$ python3 -q
>>> import numpy as np
>>> from numpy import linalg as LA
>>> np.set_printoptions(suppress=True, linewidth=100)
>>> X = np.array([[-1, 2, 0, 0, 0, 0],
...     [3, 2, 0, 0, 0, 0],
...     [-3, 1, 0, 0, 0, 0],
...     [0, 0, -1, 2, 0, 0],
...     [0, 0, 3, 2, 0, 0],
...     [0, 0, -3, 1, 0, 0],
...     [0, 0, 0, 0, -1, 2],
...     [0, 0, 0, 0, 3, 2],
...     [0, 0, 0, 0, -3, 1]])
>>> X
array([[-1,  2,  0,  0,  0,  0],
       [ 3,  2,  0,  0,  0,  0],
       [-3,  1,  0,  0,  0,  0],
       [ 0,  0, -1,  2,  0,  0],
       [ 0,  0,  3,  2,  0,  0],
       [ 0,  0, -3,  1,  0,  0],
       [ 0,  0,  0,  0, -1,  2],
       [ 0,  0,  0,  0,  3,  2],
       [ 0,  0,  0,  0, -3,  1]])
>>> theta = np.radians(30)
>>> Rm = np.eye(6)
>>> Rm[4, 4] = Rm[2, 2] = np.cos(theta)
>>> Rm[4, 2], Rm[2, 4] = -np.sin(theta), np.sin(theta)
>>> Rm.round(4)
array([[ 1.   ,  0.   ,  0.   ,  0.   ,  0.   ,  0.   ],
       [ 0.   ,  1.   ,  0.   ,  0.   ,  0.   ,  0.   ],
       [ 0.   ,  0.   ,  0.866,  0.   ,  0.5  ,  0.   ],
       [ 0.   ,  0.   ,  0.   ,  1.   ,  0.   ,  0.   ],
       [ 0.   ,  0.   , -0.5  ,  0.   ,  0.866,  0.   ],
       [ 0.   ,  0.   ,  0.   ,  0.   ,  0.   ,  1.   ]])
>>> M2 = X @ Rm.T
>>> np.round(np.abs(M2 - X).max(axis=0), 4)
array([0. , 0. , 1.5, 0. , 1.5, 0. ])
>>> np.allclose(X @ X.T, M2 @ M2.T)
True
>>> np.round(LA.svd(X, compute_uv=False), 4), np.round(LA.svd(M2, compute_uv=False), 4)
(array([4.3702, 4.3702, 4.3702, 2.9835, 2.9835, 2.9835]), array([4.3702, 4.3702, 4.3702, 2.9835, 2.9835, 2.9835]))
>>> np.round(LA.norm(X, axis=1), 4)
array([2.2361, 3.6056, 3.1623, 2.2361, 3.6056, 3.1623, 2.2361, 3.6056, 3.1623])
>>> np.round(LA.norm(X, axis=0), 4)
array([4.3589, 3.    , 4.3589, 3.    , 4.3589, 3.    ])
>>> round(float(LA.norm(X, 1)), 4), round(float(LA.norm(X, np.inf)), 4)
(7.0, 5.0)
>>> round(LA.norm(X, 2), 4)
np.float64(4.3702)
>>> proj = X @ LA.solve(X.T @ X, X.T)
>>> np.round(proj @ X[:, 3], 4)
array([0., 0., 0., 2., 2., 1., 0., 0., 0.])
>>> np.round(LA.eigvalsh(proj), 4) + 0
array([0., 0., 0., 1., 1., 1., 1., 1., 1.])
>>> proj.round(4)
array([[ 0.5235,  0.2647,  0.4235,  0.    ,  0.    ,  0.    ,  0.    ,  0.    ,  0.    ],
       [ 0.2647,  0.8529, -0.2353,  0.    ,  0.    ,  0.    ,  0.    ,  0.    ,  0.    ],
       [ 0.4235, -0.2353,  0.6235,  0.    ,  0.    ,  0.    ,  0.    ,  0.    ,  0.    ],
       [ 0.    ,  0.    ,  0.    ,  0.5235,  0.2647,  0.4235,  0.    ,  0.    ,  0.    ],
       [ 0.    ,  0.    ,  0.    ,  0.2647,  0.8529, -0.2353,  0.    ,  0.    ,  0.    ],
       [ 0.    ,  0.    ,  0.    ,  0.4235, -0.2353,  0.6235,  0.    ,  0.    ,  0.    ],
       [ 0.    ,  0.    ,  0.    ,  0.    ,  0.    ,  0.    ,  0.5235,  0.2647,  0.4235],
       [ 0.    ,  0.    ,  0.    ,  0.    ,  0.    ,  0.    ,  0.2647,  0.8529, -0.2353],
       [ 0.    ,  0.    ,  0.    ,  0.    ,  0.    ,  0.    ,  0.4235, -0.2353,  0.6235]])
>>> np.allclose(proj @ proj, proj)
True
>>> np.trace(proj)
np.float64(6.0)
>>> LA.matrix_rank(np.eye(9) - proj)
np.int64(3)
